$ ipython --no-banner

In [1]: import numpy as np

In [2]: from numpy import linalg as LA

In [3]: np.set_printoptions(precision=2, suppress=True, linewidth=100)

In [4]: X = np.load("run18.npy")

In [5]: X
Out[5]: 
array([[ 0,  0,  0,  0,  0,  0,  0,  0,  3,  0,  0],
       [ 0,  0,  0,  0,  1,  0,  0,  0,  0,  0,  0],
       [-1,  0,  0,  0,  0,  0,  0,  0,  0,  0,  0],
       [ 0,  0,  0, -3,  0,  0,  0,  0,  0,  0,  0],
       [ 0,  0, -3,  0,  0,  0,  0,  0,  0,  0,  0],
       [ 0,  0,  0,  0,  0, -4,  0,  0,  0,  0,  0],
       [ 0,  0,  0,  0,  0,  0,  0,  3,  0,  0,  0],
       [ 0,  0,  0,  0,  0,  0,  0,  0,  0, -1,  0],
       [ 0,  5,  0,  0,  0,  0,  0,  0,  0,  0,  0],
       [ 0,  0,  0,  0,  0,  0,  3,  0,  0,  0,  0],
       [ 0,  0,  0,  0,  0,  0,  0,  0,  0,  0, -5]])

In [6]: M2 = X / LA.norm(X, axis=1, keepdims=True)

In [7]: cov = M2 @ M2.T

In [8]: np.degrees(np.arccos(np.clip(cov[0, 8], -1, 1)))
Out[8]: np.float64(90.0)

In [9]: cov
Out[9]: 
array([[1., 0., 0., 0., 0., 0., 0., 0., 0., 0., 0.],
       [0., 1., 0., 0., 0., 0., 0., 0., 0., 0., 0.],
       [0., 0., 1., 0., 0., 0., 0., 0., 0., 0., 0.],
       [0., 0., 0., 1., 0., 0., 0., 0., 0., 0., 0.],
       [0., 0., 0., 0., 1., 0., 0., 0., 0., 0., 0.],
       [0., 0., 0., 0., 0., 1., 0., 0., 0., 0., 0.],
       [0., 0., 0., 0., 0., 0., 1., 0., 0., 0., 0.],
       [0., 0., 0., 0., 0., 0., 0., 1., 0., 0., 0.],
       [0., 0., 0., 0., 0., 0., 0., 0., 1., 0., 0.],
       [0., 0., 0., 0., 0., 0., 0., 0., 0., 1., 0.],
       [0., 0., 0., 0., 0., 0., 0., 0., 0., 0., 1.]])

In [10]: LA.norm(M2, axis=1)
Out[10]: array([1., 1., 1., 1., 1., 1., 1., 1., 1., 1., 1.])

In [11]: np.argwhere(np.triu(np.abs(cov) > 0.95, 1))
Out[11]: array([], shape=(0, 2), dtype=int64)

In [12]: (cov - 2 * np.eye(11)).round(6).argmax(axis=1)
Out[12]: array([1, 0, 0, 0, 0, 0, 0, 0, 0, 0, 0])

In [13]: (np.abs(cov) > 0.9).astype(int)
Out[13]: 
array([[1, 0, 0, 0, 0, 0, 0, 0, 0, 0, 0],
       [0, 1, 0, 0, 0, 0, 0, 0, 0, 0, 0],
       [0, 0, 1, 0, 0, 0, 0, 0, 0, 0, 0],
       [0, 0, 0, 1, 0, 0, 0, 0, 0, 0, 0],
       [0, 0, 0, 0, 1, 0, 0, 0, 0, 0, 0],
       [0, 0, 0, 0, 0, 1, 0, 0, 0, 0, 0],
       [0, 0, 0, 0, 0, 0, 1, 0, 0, 0, 0],
       [0, 0, 0, 0, 0, 0, 0, 1, 0, 0, 0],
       [0, 0, 0, 0, 0, 0, 0, 0, 1, 0, 0],
       [0, 0, 0, 0, 0, 0, 0, 0, 0, 1, 0],
       [0, 0, 0, 0, 0, 0, 0, 0, 0, 0, 1]])

In [14]: A = np.load("case11.npy")

In [15]: print(A)
[[ 3.97  4.03  4.17  4.87  5.03]
 [ 3.88  3.98  4.22  4.89  4.96]
 [ 4.01  4.03  4.07  4.98  4.91]
 [ 4.02  3.92  4.05  5.01  5.05]
 [ 3.96  4.05  3.87  5.12  5.06]
 [ 3.97  3.85  3.97  4.89  4.95]
 [ 4.07  3.85  4.12  4.93  4.92]
 [ 4.14  4.12  4.01  4.99  4.89]
 [-0.97  1.08 -1.09 -4.11  5.14]
 [-0.95  0.99 -0.82 -3.97  4.96]
 [-0.93  1.1  -1.07 -4.09  5.  ]
 [-0.92  0.81 -0.95 -3.91  4.85]
 [-1.02  1.   -0.86 -3.88  5.  ]
 [-0.94  0.96 -1.05 -3.97  4.84]
 [-1.23  0.73 -1.06 -4.02  4.87]
 [-0.94  0.95 -1.01 -4.11  4.97]
 [ 0.16 -4.05  1.95 -2.02 -2.95]
 [ 0.08 -3.91  1.97 -1.84 -2.8 ]
 [ 0.12 -3.93  2.12 -1.96 -2.99]
 [ 0.17 -4.08  2.06 -2.02 -2.98]
 [ 0.12 -3.96  2.04 -1.73 -3.09]
 [-0.16 -3.85  1.92 -2.18 -2.96]
 [-0.1  -3.83  2.11 -1.81 -3.06]
 [-0.01 -4.02  1.99 -2.02 -3.  ]]

In [16]: x = np.array([2, 2, 3, 3, 2])

In [17]: target = A @ x

In [18]: np.round(LA.pinv(A) @ A, 2) + 0
Out[18]: 
array([[1., 0., 0., 0., 0.],
       [0., 1., 0., 0., 0.],
       [0., 0., 1., 0., 0.],
       [0., 0., 0., 1., 0.],
       [0., 0., 0., 0., 1.]])

In [19]: LA.lstsq(A, target)[0]
Out[19]: array([2., 2., 3., 3., 2.])

In [20]: rng = np.random.default_rng(287993)

In [21]: target = target + 0.3 * rng.normal(size=24)

In [22]: print(target)
[ 53.29  52.69  53.19  53.2   52.91  51.87  52.66  53.21  -4.97  -4.17  -5.12  -5.44  -3.6   -5.73
  -6.78  -5.46 -14.3  -12.77 -12.57 -14.27 -13.14 -14.68 -12.88 -13.82]

In [23]: c, *_ = LA.lstsq(A, target)

In [24]: np.round(A.T @ (target - A @ c), 2) + 0
Out[24]: array([0., 0., 0., 0., 0.])

In [25]: print(np.round(LA.norm(target - A @ c), 2))
1.26
